>>> import numpy as np
>>> from numpy import linalg as LA
>>> np.set_printoptions(precision=1, suppress=True, linewidth=140, legacy="1.25")
>>> tidy = lambda a: np.round(a, 1) + 0
>>> data = np.load("m.npy")
>>> print(data)
[[2 0 2]
 [0 2 2]
 [0 0 2]]
>>> print(np.allclose(data @ data.T, data.T @ data))
False
>>> print(tidy(np.abs(LA.eigvals(data)).max()))
2.0
>>> print(np.trace(data))
6
>>> print(tidy(np.sort(np.abs(LA.eigvals(data)))))
[2. 2. 2.]
>>> print(data @ data)
[[4 0 8]
 [0 4 8]
 [0 0 4]]
>>> print(np.allclose(data, data.T))
False
>>> f = np.array([1, 1])
>>> print(np.cross(data[2, :3], data[0, :3]))
[0 4 0]
>>> print(np.array([np.convolve(row, f, "same") for row in data]))
[[2 2 2]
 [0 2 4]
 [0 0 2]]
>>> print(np.polyval(f, data[2]))
[1 1 3]
>>> print(np.convolve(data[2], f))
[0 0 2 2]
>>> print(np.correlate(data[2], data[0], "full"))
[0 0 4 0 4]
>>> Q = data.astype(float).copy()
>>> for j in range(3):
...     Q[:, j] -= Q[:, :j] @ (Q[:, :j].T @ Q[:, j])
...     Q[:, j] /= LA.norm(Q[:, j])
... 
>>> print(Q)
[[1. 0. 0.]
 [0. 1. 0.]
 [0. 0. 1.]]
>>> print(Q.T @ Q)
[[1. 0. 0.]
 [0. 1. 0.]
 [0. 0. 1.]]
>>> f = np.array([0, -5, 5])
>>> A2 = data + np.outer(f, np.eye(3)[2])
>>> print(A2)
[[ 2.  0.  2.]
 [ 0.  2. -3.]
 [ 0.  0.  7.]]
>>> rng = np.random.default_rng(146687)
>>> z = rng.integers(0, 3, 7)
>>> m1 = np.array([[4, 7, 8, 1, 9, 3, 3],
...     [-6, 6, 2, -3, -4, -8, 8],
...     [3, 5, -1, -6, -8, -4, -5],
...     [-4, -6, 4, -1, 4, -9, 5],
...     [-5, 6, -5, -5, -8, 0, -7],
...     [-8, 9, -2, 6, -7, 4, 1],
...     [8, 5, -9, 1, -2, 8, 5]]) * (z[:, None] == z)
>>> print(m1)
[[ 4  0  8  0  9  0  0]
 [ 0  6  0  0  0 -8  8]
 [ 3  0 -1  0 -8  0  0]
 [ 0  0  0 -1  0  0  0]
 [-5  0 -5  0 -8  0  0]
 [ 0  9  0  0  0  4  1]
 [ 0  5  0  0  0  8  5]]
>>> Uu, sv, VT = LA.svd(m1, full_matrices=False)
>>> print(np.allclose(Uu * sv @ VT, m1))
True
>>> print(tidy(Uu.T @ Uu))
[[1. 0. 0. 0. 0. 0. 0.]
 [0. 1. 0. 0. 0. 0. 0.]
 [0. 0. 1. 0. 0. 0. 0.]
 [0. 0. 0. 1. 0. 0. 0.]
 [0. 0. 0. 0. 1. 0. 0.]
 [0. 0. 0. 0. 0. 1. 0.]
 [0. 0. 0. 0. 0. 0. 1.]]
>>> print(tidy(sv / sv[0]))
[1.  0.8 0.7 0.4 0.3 0.1 0.1]
>>> E = np.array([[-2, -2, -2, -2],
...     [-2, -4, -4, -4],
...     [-2, -4, -6, -6],
...     [-2, -4, -6, -8]])
>>> print(E)
[[-2 -2 -2 -2]
 [-2 -4 -4 -4]
 [-2 -4 -6 -6]
 [-2 -4 -6 -8]]
>>> # equal to its transpose
>>> print(tidy(LA.eigvalsh(E).min()))
-16.6
>>> evals, V = LA.eigh(E)
>>> x = np.array([3, 3, 0, 3])
>>> print(np.abs(E).sum(axis=1).max(), tidy(np.abs(evals).max()))
20 16.6
>>> print(x @ E @ x / (x @ x), tidy(evals[0]), tidy(evals[-1]))
-10.0 -16.6 -0.6
>>> print(tidy(LA.eigvalsh(E[1:, 1:])))
[-15.8  -1.6  -0.6]
>>> print(E.ravel(order="F"))
[-2 -2 -2 -2 -2 -4 -4 -4 -2 -4 -6 -6 -2 -4 -6 -8]
>>> print(E.reshape(2, -1))
[[-2 -2 -2 -2 -2 -4 -4 -4]
 [-2 -4 -6 -6 -2 -4 -6 -8]]
>>> print(E.reshape(-1, 2))
[[-2 -2]
 [-2 -2]
 [-2 -4]
 [-4 -4]
 [-2 -4]
 [-6 -6]
 [-2 -4]
 [-6 -8]]
>>> t3 = E.reshape(4, 2, -1)
>>> print(t3.sum(axis=1))
[[ -4  -4]
 [ -6  -8]
 [ -8 -10]
 [ -8 -12]]
>>> print(t3.shape)
(4, 2, 2)
>>> print(t3.transpose(1, 0, 2))
[[[-2 -2]
  [-2 -4]
  [-2 -4]
  [-2 -4]]

 [[-2 -2]
  [-4 -4]
  [-6 -6]
  [-6 -8]]]
>>> print(t3[:, 0])
[[-2 -2]
 [-2 -4]
 [-2 -4]
 [-2 -4]]
>>> print(tidy(LA.norm(E) ** 2 / LA.norm(E, 2) ** 2))
1.0
>>> print(tidy(LA.norm(E, 2)))
16.6
>>> print(tidy(LA.norm(E, axis=0)))
[ 4.   7.2  9.6 11. ]
>>> print(tidy(LA.norm(E, "nuc")))
20.0
>>> print(tidy(LA.norm(E, axis=1)))
[ 4.   7.2  9.6 11. ]
>>> P = np.triu(np.array([[0, 1, 0, 1], [2, 1, 0, 0], [0, 0, 1, 1], [1, 1, 2, 1]]), 1) + np.eye(4)
>>> A2 = P @ E @ LA.inv(P)
>>> print(A2)
[[ -6.  -4. -12.   4.]
 [ -2.  -2.  -4.   2.]
 [ -4.  -4. -12.   2.]
 [ -2.  -2.  -6.   0.]]
>>> print(np.trace(A2), np.trace(E))
-20.0 -20
>>> print(tidy(LA.det(A2)))
16.0
>>> print(P @ E - E @ P)
[[ -4.  -6. -10.  -8.]
 [  0.   2.   0.   6.]
 [ -2.  -2.  -6.   0.]
 [  0.   2.   0.   8.]]
>>> J = np.load("arr.npy")
>>> print(tidy(J))
[[-18.7  28.2   9.3]
 [-16.3  24.8   8. ]
 [-14.7  22.6   7.2]
 [-14.5  22.4   7.2]
 [ -7.2  12.1   3.7]
 [ -5.6   9.8   3. ]
 [ -5.4   9.5   2.9]
 [ -5.2   9.3   2.9]
 [ -3.3   6.5   2.1]
 [ -0.9   2.6   1.2]
 [ -0.6   2.    1. ]
 [ -0.5   2.    1. ]
 [ -0.2   1.1   0.7]
 [ -0.1   0.8   0.6]
 [  0.    0.6   0.5]
 [  0.    0.4   0.4]
 [  0.    0.    0. ]
 [  0.   -0.9  -1.1]
 [  0.   -1.   -1.3]
 [  0.   -1.9  -2.5]
 [  0.7  -5.1  -6.9]
 [  3.5 -12.3 -15.4]
 [ 10.4 -26.9 -30.9]
 [ 11.2 -28.4 -32.4]]
>>> A2 = np.c_[J[:, :1] @ np.array([[4]]), np.array([3, 6, 9, -5, -6, 7, 0, 8, -5, -8, 3, 3, 7, 3, 3, -5, 1, -2, 0, -3, 7, -7, -5, -6])]
>>> print(tidy(A2))
[[-74.7   3. ]
 [-65.    6. ]
 [-58.8   9. ]
 [-58.2  -5. ]
 [-28.8  -6. ]
 [-22.5   7. ]
 [-21.6   0. ]
 [-20.9   8. ]
 [-13.3  -5. ]
 [ -3.5  -8. ]
 [ -2.3   3. ]
 [ -2.2   3. ]
 [ -0.7   7. ]
 [ -0.4   3. ]
 [ -0.2   3. ]
 [ -0.1  -5. ]
 [  0.    1. ]
 [ -0.1  -2. ]
 [ -0.1   0. ]
 [  0.   -3. ]
 [  2.9   7. ]
 [ 13.8  -7. ]
 [ 41.7  -5. ]
 [ 44.8  -6. ]]
>>> print(tidy(LA.lstsq(J, A2[:, 0])[0]))
[4. 0. 0.]
>>> print(LA.matrix_rank(A2))
2
>>> print(LA.matrix_rank(np.c_[J, A2]))
4
>>> z = J[:, 1] > np.median(J[:, 1])
>>> f = J[z].mean(axis=0) - J[~z].mean(axis=0)
>>> print(z.astype(int))
[1 1 1 1 1 1 1 1 1 1 1 1 0 0 0 0 0 0 0 0 0 0 0 0]
>>> print(tidy(f))
[-9.9 18.8 11.5]
>>> Ac = J - J.mean(axis=0)
>>> Uu, sv, VT = LA.svd(Ac, full_matrices=False)
>>> print(tidy(Ac.mean(axis=0)))
[0. 0. 0.]
>>> print(tidy((sv ** 2).sum() ** 2 / (sv ** 4).sum()))
1.1
>>> print(tidy(np.abs(VT[-1])))
[0.8 0.6 0.3]
>>> print(LA.matrix_rank(Ac))
3
>>> print(np.abs(VT[0]).argmax())
1
>>> Uu, sv, VT = LA.svd(J)
>>> print(np.argmax(sv[:-1] / (sv[1:] + 1e-6)) + 1)
2
>>> print(tidy(sv))
[89.  27.   2.1]
>>> A2 = Uu[:, :2] @ np.diag(sv[:2]) @ VT[:2]
>>> print(tidy(LA.norm(J - A2, 2)), tidy(sv[2]))
2.1 2.1
>>> print(tidy(np.abs(J - A2).max()))
0.5
>>> print(LA.matrix_rank(A2))
2
>>> gram = np.cov(J, rowvar=False)
>>> print(tidy(np.corrcoef(J[:, 1], J[:, 0])[0, 1]))
-1.0
>>> print(gram.shape)
(3, 3)
>>> print(tidy(LA.eigvalsh(gram)[::-1]))
[337.   17.2   0.2]
>>> print(np.argwhere(np.triu(np.abs(np.corrcoef(J.T)) > 0.8, 1)))
[[0 1]
 [0 2]
 [1 2]]
>>> f = np.array([0, 2, 5, 5, 5, 4, 2, 4])
>>> A = np.array([np.roll(f, i) for i in range(8)])
>>> print(A)
[[0 2 5 5 5 4 2 4]
 [4 0 2 5 5 5 4 2]
 [2 4 0 2 5 5 5 4]
 [4 2 4 0 2 5 5 5]
 [5 4 2 4 0 2 5 5]
 [5 5 4 2 4 0 2 5]
 [5 5 5 4 2 4 0 2]
 [2 5 5 5 4 2 4 0]]
>>> print(A @ (-1.0) ** np.arange(8))
[-3.  3. -3.  3. -3.  3. -3.  3.]
>>> print(np.allclose(A @ A.T, A.T @ A))
True
>>> print((A @ A)[0])
[101 100  80  76  81  86 107  98]
>>> A2 = np.array([[2], [-2], [3], [2]])
>>> C = np.array([[-1, 2, -3, -3, 3, -1, -3]])
>>> W0 = A2 @ C
>>> print(W0)
[[-2  4 -6 -6  6 -2 -6]
 [ 2 -4  6  6 -6  2  6]
 [-3  6 -9 -9  9 -3 -9]
 [-2  4 -6 -6  6 -2 -6]]
>>> print([round(float(x), 1) for x in LA.svd(W0, compute_uv=False)[:3]])
[29.7, 0.0, 0.0]
>>> print(LA.matrix_rank(W0, rtol=0.1))
1
>>> print(tidy(LA.norm(W0, 2) / LA.norm(W0)))
1.0
>>> print(LA.cond(W0) > 100)
True
>>> mat = np.array([[0, 2, 2, 0, 0, 2, 2, 2],
...     [0, 0, 2, 1, 2, 0, 0, 1],
...     [2, 0, 1, 2, 2, 1, 1, 1],
...     [0, 2, 1, 2, 2, 1, 1, 1],
...     [0, 0, 1, 1, 1, 1, 0, 0],
...     [1, 1, 2, 0, 1, 2, 0, 1],
...     [0, 1, 1, 2, 2, 0, 1, 2],
...     [2, 2, 0, 0, 2, 1, 2, 2]])
>>> mat[-1] = mat[0] + -3 * mat[1]
>>> print(mat)
[[ 0  2  2  0  0  2  2  2]
 [ 0  0  2  1  2  0  0  1]
 [ 2  0  1  2  2  1  1  1]
 [ 0  2  1  2  2  1  1  1]
 [ 0  0  1  1  1  1  0  0]
 [ 1  1  2  0  1  2  0  1]
 [ 0  1  1  2  2  0  1  2]
 [ 0  2 -4 -3 -6  2  2 -1]]
>>> # rank 7
>>> print(tidy(LA.norm(mat, axis=0)))
[2.2 3.7 5.7 4.8 7.3 3.9 3.3 3.6]
>>> print(LA.norm(mat, axis=1).argmax())
7
>>> print(tidy(LA.norm(mat, 1)), tidy(LA.norm(mat, np.inf)))
16.0 20.0
>>> print(tidy(LA.norm(mat[5], 1)), tidy(LA.norm(mat[5], np.inf)))
8.0 2.0
>>> print(tidy(LA.norm(mat[5] - mat[4])))
2.4
>>> print(tidy(LA.norm(mat, 2)))
10.4
>>> F = np.loadtxt("layer9.csv", delimiter=",")
>>> print(F)
[[  0.4   0.1  -0.2  -0.4   0.3  -0.4  -0.1]
 [ -3.7   6.9  -0.1   9.    4.9  -6.3  -4. ]
 [  4.2  -7.5  -0.6  -8.8  -4.9   5.9   4.1]
 [  8.1 -13.6   0.1 -18.  -10.5  11.7   7.3]]
>>> print(LA.matrix_rank(F, rtol=0.1))
1
